% python3 -q
>>> import numpy as np
>>> import numpy.linalg as la
>>> np.set_printoptions(precision=1, suppress=True, linewidth=160)
>>> rng = np.random.default_rng(2403)
>>> feats = np.triu(rng.random((6, 6)) < 0.4, 1).astype(int)
>>> feats = feats + feats.T
>>> feats
array([[0, 0, 0, 0, 1, 1],
       [0, 0, 1, 1, 0, 0],
       [0, 1, 0, 0, 0, 0],
       [0, 1, 0, 0, 0, 1],
       [1, 0, 0, 0, 0, 0],
       [1, 0, 0, 1, 0, 0]])
>>> evals, vecs = la.eigh(feats)
>>> np.abs(vecs[:, -1]).round(6).argmax()
np.int64(3)
>>> la.eigvalsh(feats @ feats)
array([0.2, 0.2, 1.6, 1.6, 3.2, 3.2])
>>> np.abs(vecs[:, -1])
array([0.4, 0.4, 0.2, 0.5, 0.2, 0.5])
>>> np.round(vecs.T @ feats @ vecs, 1) + 0
array([[-1.8,  0. ,  0. ,  0. ,  0. ,  0. ],
       [ 0. , -1.2,  0. ,  0. ,  0. ,  0. ],
       [ 0. ,  0. , -0.4,  0. ,  0. ,  0. ],
       [ 0. ,  0. ,  0. ,  0.4,  0. ,  0. ],
       [ 0. ,  0. ,  0. ,  0. ,  1.2,  0. ],
       [ 0. ,  0. ,  0. ,  0. ,  0. ,  1.8]])
>>> mat = np.array([[7, 9, 3], [6, 3, 0], [3, 7, 4], [0, 4, 5], [1, 8, 1]])
>>> mat[:, 0] = 5 * mat[:, 2]
>>> mat
array([[15,  9,  3],
       [ 0,  3,  0],
       [20,  7,  4],
       [25,  4,  5],
       [ 5,  8,  1]])
>>> r = la.matrix_rank(mat)
>>> r
np.int64(2)
>>> N = la.svd(mat)[2][r:].T
>>> [int(la.matrix_rank(np.delete(mat, i, axis=0))) for i in range(5)]
[2, 2, 2, 2, 2]
>>> la.matrix_rank(mat.T @ mat), la.matrix_rank(mat @ mat.T)
(np.int64(2), np.int64(2))
>>> N.shape
(3, 1)
>>> [int(la.matrix_rank(mat[:i])) for i in range(1, len(mat) + 1)]
[1, 2, 2, 2, 2]
>>> A = np.cumsum(np.array([[2, 2, 3, 0],
...     [0, 3, 1, 3],
...     [2, 2, 0, 1],
...     [1, 0, 1, 3],
...     [1, 3, 0, 1],
...     [2, 1, 0, 1],
...     [0, 3, 2, 0],
...     [2, 0, 3, 2],
...     [3, 1, 1, 1],
...     [3, 2, 1, 3],
...     [1, 1, 0, 3],
...     [1, 2, 1, 3],
...     [1, 3, 3, 1],
...     [3, 2, 1, 3],
...     [3, 2, 1, 1],
...     [3, 0, 3, 1],
...     [2, 3, 3, 2],
...     [0, 3, 2, 3],
...     [2, 0, 3, 2],
...     [0, 0, 0, 1],
...     [2, 2, 1, 2],
...     [2, 2, 1, 2]]), axis=0)
>>> A
array([[ 2,  2,  3,  0],
       [ 2,  5,  4,  3],
       [ 4,  7,  4,  4],
       [ 5,  7,  5,  7],
       [ 6, 10,  5,  8],
       [ 8, 11,  5,  9],
       [ 8, 14,  7,  9],
       [10, 14, 10, 11],
       [13, 15, 11, 12],
       [16, 17, 12, 15],
       [17, 18, 12, 18],
       [18, 20, 13, 21],
       [19, 23, 16, 22],
       [22, 25, 17, 25],
       [25, 27, 18, 26],
       [28, 27, 21, 27],
       [30, 30, 24, 29],
       [30, 33, 26, 32],
       [32, 33, 29, 34],
       [32, 33, 29, 35],
       [34, 35, 30, 37],
       [36, 37, 31, 39]])
>>> M2 = np.c_[A[:, :3] @ np.array([[1, -4, 2], [-5, 2, 2], [-4, -4, 0]]), np.array([-9, 5, 7, 7, 0, 1, 4, -1, -4, 3, -6, -5, -1, 6, 5, -9, -6, 8, 9, -9, 3, 0])]
>>> M2
array([[ -20,  -16,    8,   -9],
       [ -39,  -14,   14,    5],
       [ -47,  -18,   22,    7],
       [ -50,  -26,   24,    7],
       [ -64,  -24,   32,    0],
       [ -67,  -30,   38,    1],
       [ -90,  -32,   44,    4],
       [-100,  -52,   48,   -1],
       [-106,  -66,   56,   -4],
       [-117,  -78,   66,    3],
       [-121,  -80,   70,   -6],
       [-134,  -84,   76,   -5],
       [-160,  -94,   84,   -1],
       [-171, -106,   94,    6],
       [-182, -118,  104,    5],
       [-191, -142,  110,   -9],
       [-216, -156,  120,   -6],
       [-239, -158,  126,    8],
       [-249, -178,  130,    9],
       [-249, -178,  130,   -9],
       [-261, -186,  138,    3],
       [-273, -194,  146,    0]])
>>> np.round(la.lstsq(A, M2[:, 0])[0], 1) + 0
array([ 1., -5., -4.,  0.])
>>> np.round(la.norm(M2 - A @ la.lstsq(A, M2)[0], axis=0), 1) + 0
array([ 0. ,  0. ,  0. , 23.8])
>>> m1 = np.load("m.npy")
>>> m1
array([[0, 2, 0, 1, 4, 2, 9],
       [2, 0, 2, 0, 1, 4, 2],
       [0, 2, 0, 2, 0, 1, 4],
       [1, 0, 2, 0, 2, 0, 1],
       [4, 1, 0, 2, 0, 2, 0],
       [2, 4, 1, 0, 2, 0, 2],
       [9, 2, 4, 1, 0, 2, 0]])
>>> q, R = la.qr(m1)
>>> np.abs(np.diag(R))
array([10.3,  4.5,  2.6,  2.2,  3.3,  3.2,  2.9])
>>> np.round(q.T @ q, 1) + 0
array([[1., 0., 0., 0., 0., 0., 0.],
       [0., 1., 0., 0., 0., 0., 0.],
       [0., 0., 1., 0., 0., 0., 0.],
       [0., 0., 0., 1., 0., 0., 0.],
       [0., 0., 0., 0., 1., 0., 0.],
       [0., 0., 0., 0., 0., 1., 0.],
       [0., 0., 0., 0., 0., 0., 1.]])
>>> f, v = m1[2], m1[1]
>>> f @ f
np.int64(25)
>>> pr = (f @ v) / (f @ f) * f
>>> pr
array([0. , 1. , 0. , 1. , 0. , 0.5, 1.9])
>>> round(la.norm(f + v) ** 2 + la.norm(f - v) ** 2, 1)
np.float64(108.0)
>>> v - pr
array([ 2. , -1. ,  2. , -1. ,  1. ,  3.5,  0.1])
>>> la.matrix_rank(np.outer(f, v))
np.int64(1)
>>> np.outer(f, v)
array([[ 0,  0,  0,  0,  0,  0,  0],
       [ 4,  0,  4,  0,  2,  8,  4],
       [ 0,  0,  0,  0,  0,  0,  0],
       [ 4,  0,  4,  0,  2,  8,  4],
       [ 0,  0,  0,  0,  0,  0,  0],
       [ 2,  0,  2,  0,  1,  4,  2],
       [ 8,  0,  8,  0,  4, 16,  8]])
>>> round((v - pr) @ f, 1)
np.float64(0.0)
>>> np.round(la.norm(mat, 2) / la.norm(mat), 1)
np.float64(1.0)
>>> np.argsort(-la.norm(mat, axis=0).round(6), kind="stable")[:3]
array([0, 1, 2])
>>> evals, vecs = la.eigh(m1)
>>> la.eigvalsh(m1 + 5 * np.eye(7))
array([-5.5,  0.9,  1.4,  6.1,  6.7,  7. , 18.4])
>>> evals
array([-10.5,  -4.1,  -3.6,   1.1,   1.7,   2. ,  13.4])
>>> la.svd(m1, compute_uv=False)
array([13.4, 10.5,  4.1,  3.6,  2. ,  1.7,  1.1])
>>> round(evals.sum(), 1), np.trace(m1)
(np.float64(0.0), np.int64(0))
>>> np.round(vecs.T @ m1 @ vecs, 1) + 0
array([[-10.5,   0. ,   0. ,   0. ,   0. ,   0. ,   0. ],
       [  0. ,  -4.1,   0. ,   0. ,   0. ,   0. ,   0. ],
       [  0. ,   0. ,  -3.6,   0. ,   0. ,   0. ,   0. ],
       [  0. ,   0. ,   0. ,   1.1,   0. ,   0. ,   0. ],
       [  0. ,   0. ,   0. ,   0. ,   1.7,   0. ,   0. ],
       [  0. ,   0. ,   0. ,   0. ,   0. ,   2. ,   0. ],
       [  0. ,   0. ,   0. ,   0. ,   0. ,   0. ,  13.4]])
>>> np.round(vecs @ np.diag(evals) @ vecs.T, 1) + 0
array([[0., 2., 0., 1., 4., 2., 9.],
       [2., 0., 2., 0., 1., 4., 2.],
       [0., 2., 0., 2., 0., 1., 4.],
       [1., 0., 2., 0., 2., 0., 1.],
       [4., 1., 0., 2., 0., 2., 0.],
       [2., 4., 1., 0., 2., 0., 2.],
       [9., 2., 4., 1., 0., 2., 0.]])
>>> (evals > 1e-8).sum(), (evals < -1e-8).sum()
(np.int64(4), np.int64(3))
>>> np.abs(vecs[:, -1])
array([0.6, 0.3, 0.3, 0.2, 0.3, 0.3, 0.6])
